% python3 -q
>>> import numpy as np
>>> import numpy.linalg as la
>>> np.set_printoptions(precision=2, suppress=True, linewidth=120, sign=" ")
>>> rnd = lambda a: np.round(a, 2) + 0
>>> K = np.loadtxt("out3.csv", delimiter=",")
>>> rnd(K)
array([[-0.3 ,  0.58,  0.02,  0.49,  0.57],
       [-0.47, -0.68, -0.06,  0.56, -0.04],
       [-0.82,  0.14, -0.11, -0.54, -0.11],
       [-0.04, -0.29,  0.78, -0.27,  0.48],
       [ 0.13, -0.31, -0.61, -0.29,  0.65]])
>>> W = np.array([[2, 0, 2, 0], [3, 1, 0, 3], [2, 0, 1, 2], [2, 1, 1, 1], [2, 0, 1, 0]])
>>> coef = np.array([0, 0, 2, 0])
>>> hid = np.maximum(K @ W + coef, 0)
>>> (hid > 0).mean(axis=0)
array([ 0.4,  0.2,  0.8,  0.4])
>>> C = np.array([[8, 3, 3], [9, 1, 4], [7, 4, 6], [8, 4, 1]])
>>> W @ C
array([[ 30,  14,  18],
       [ 57,  22,  16],
       [ 39,  18,  14],
       [ 40,  15,  17],
       [ 23,  10,  12]])
>>> x = np.array([1, 4, 4, 1, 5])
>>> rhs = K @ x
>>> coef, lr = np.zeros(5), 1 / la.norm(K, 2) ** 2
>>> for i in range(150):
...     coef -= lr * K.T @ (K @ coef - rhs)
...     if i % 50 == 0: print(i, round(la.norm(K @ coef - rhs), 2))
... 
0 0.0
50 0.0
100 0.0
>>> rnd(la.cond(K))
np.float64(1.0)
>>> rnd(coef)
array([ 1.,  4.,  4.,  1.,  5.])
>>> rnd(K[:, 0] @ K[:, 4])
np.float64(0.0)
>>> rnd(la.norm(K, axis=0))
array([ 1.,  1.,  1.,  1.,  1.])
>>> other = K / la.norm(K, axis=1, keepdims=True)
>>> C2 = other @ other.T
>>> rnd(C2[3])
array([ 0.,  0.,  0.,  1.,  0.])
>>> (np.abs(C2) > 0.9).astype(int)
array([[ 1,  0,  0,  0,  0],
       [ 0,  1,  0,  0,  0],
       [ 0,  0,  1,  0,  0],
       [ 0,  0,  0,  1,  0],
       [ 0,  0,  0,  0,  1]])
>>> t = np.radians(60)
>>> Rm = np.eye(5)
>>> Rm[2, 2] = Rm[0, 0] = np.cos(t)
>>> Rm[2, 0], Rm[0, 2] = -np.sin(t), np.sin(t)
>>> rnd(Rm)
array([[ 0.5 ,  0.  ,  0.87,  0.  ,  0.  ],
       [ 0.  ,  1.  ,  0.  ,  0.  ,  0.  ],
       [-0.87,  0.  ,  0.5 ,  0.  ,  0.  ],
       [ 0.  ,  0.  ,  0.  ,  1.  ,  0.  ],
       [ 0.  ,  0.  ,  0.  ,  0.  ,  1.  ]])
>>> other = K @ Rm.T
>>> np.allclose(K @ K.T, other @ other.T)
True
>>> rnd(np.abs(other - K).max(axis=0))
array([ 0.7 ,  0.  ,  0.76,  0.  ,  0.  ])
>>> data = np.abs(np.array([[4, -5, -2, 2, -5, 0, -1, 0],
...     [2, -3, -2, -4, 4, -5, -5, 3],
...     [-3, 0, -4, 3, 4, 5, -1, 0],
...     [5, -1, -2, -5, -4, 1, 1, 0],
...     [1, 0, -3, 5, 5, -2, -4, 0],
...     [3, 3, -2, 5, -1, 5, 0, -2],
...     [5, -2, 2, 2, -5, 4, -2, 4],
...     [-5, -2, -1, 1, -1, 1, -1, -3]])) + np.eye(8)
>>> data = data / data.sum(axis=1, keepdims=True)
>>> rnd(data)
array([[ 0.25,  0.25,  0.1 ,  0.1 ,  0.25,  0.  ,  0.05,  0.  ],
       [ 0.07,  0.14,  0.07,  0.14,  0.14,  0.17,  0.17,  0.1 ],
       [ 0.14,  0.  ,  0.24,  0.14,  0.19,  0.24,  0.05,  0.  ],
       [ 0.25,  0.05,  0.1 ,  0.3 ,  0.2 ,  0.05,  0.05,  0.  ],
       [ 0.05,  0.  ,  0.14,  0.24,  0.29,  0.1 ,  0.19,  0.  ],
       [ 0.14,  0.14,  0.09,  0.23,  0.05,  0.27,  0.  ,  0.09],
       [ 0.19,  0.07,  0.07,  0.07,  0.19,  0.15,  0.11,  0.15],
       [ 0.31,  0.12,  0.06,  0.06,  0.06,  0.06,  0.06,  0.25]])
>>> other = la.inv(data)
>>> rnd(la.slogdet(data)[0])
np.float64(1.0)
>>> rnd(la.inv(other))
array([[ 0.25,  0.25,  0.1 ,  0.1 ,  0.25,  0.  ,  0.05,  0.  ],
       [ 0.07,  0.14,  0.07,  0.14,  0.14,  0.17,  0.17,  0.1 ],
       [ 0.14,  0.  ,  0.24,  0.14,  0.19,  0.24,  0.05,  0.  ],
       [ 0.25,  0.05,  0.1 ,  0.3 ,  0.2 ,  0.05,  0.05,  0.  ],
       [ 0.05,  0.  ,  0.14,  0.24,  0.29,  0.1 ,  0.19,  0.  ],
       [ 0.14,  0.14,  0.09,  0.23,  0.05,  0.27,  0.  ,  0.09],
       [ 0.19,  0.07,  0.07,  0.07,  0.19,  0.15,  0.11,  0.15],
       [ 0.31,  0.13,  0.06,  0.06,  0.06,  0.06,  0.06,  0.25]])
>>> np.allclose(other, data.T)
False
>>> (np.abs(other) > 1e-9).astype(int)
array([[ 1,  1,  1,  1,  1,  1,  1,  1],
       [ 1,  1,  1,  1,  1,  1,  1,  1],
       [ 1,  1,  1,  1,  1,  1,  1,  1],
       [ 1,  1,  1,  1,  1,  1,  1,  1],
       [ 1,  1,  1,  1,  1,  1,  1,  1],
       [ 1,  1,  1,  1,  1,  1,  1,  1],
       [ 1,  1,  1,  1,  1,  1,  1,  1],
       [ 1,  1,  1,  1,  1,  1,  1,  1]])
>>> rnd(data @ other)
array([[ 1.,  0.,  0.,  0.,  0.,  0.,  0.,  0.],
       [ 0.,  1.,  0.,  0.,  0.,  0.,  0.,  0.],
       [ 0.,  0.,  1.,  0.,  0.,  0.,  0.,  0.],
       [ 0.,  0.,  0.,  1.,  0.,  0.,  0.,  0.],
       [ 0.,  0.,  0.,  0.,  1.,  0.,  0.,  0.],
       [ 0.,  0.,  0.,  0.,  0.,  1.,  0.,  0.],
       [ 0.,  0.,  0.,  0.,  0.,  0.,  1.,  0.],
       [ 0.,  0.,  0.,  0.,  0.,  0.,  0.,  1.]])
>>> rnd(la.det(data) * other)
array([[ 0.,  0.,  0.,  0.,  0.,  0.,  0.,  0.],
       [ 0.,  0.,  0.,  0.,  0.,  0.,  0.,  0.],
       [ 0.,  0.,  0.,  0.,  0.,  0.,  0.,  0.],
       [ 0.,  0.,  0.,  0.,  0.,  0.,  0.,  0.],
       [ 0.,  0.,  0.,  0.,  0.,  0.,  0.,  0.],
       [ 0.,  0.,  0.,  0.,  0.,  0.,  0.,  0.],
       [ 0.,  0.,  0.,  0.,  0.,  0.,  0.,  0.],
       [ 0.,  0.,  0.,  0.,  0.,  0.,  0.,  0.]])
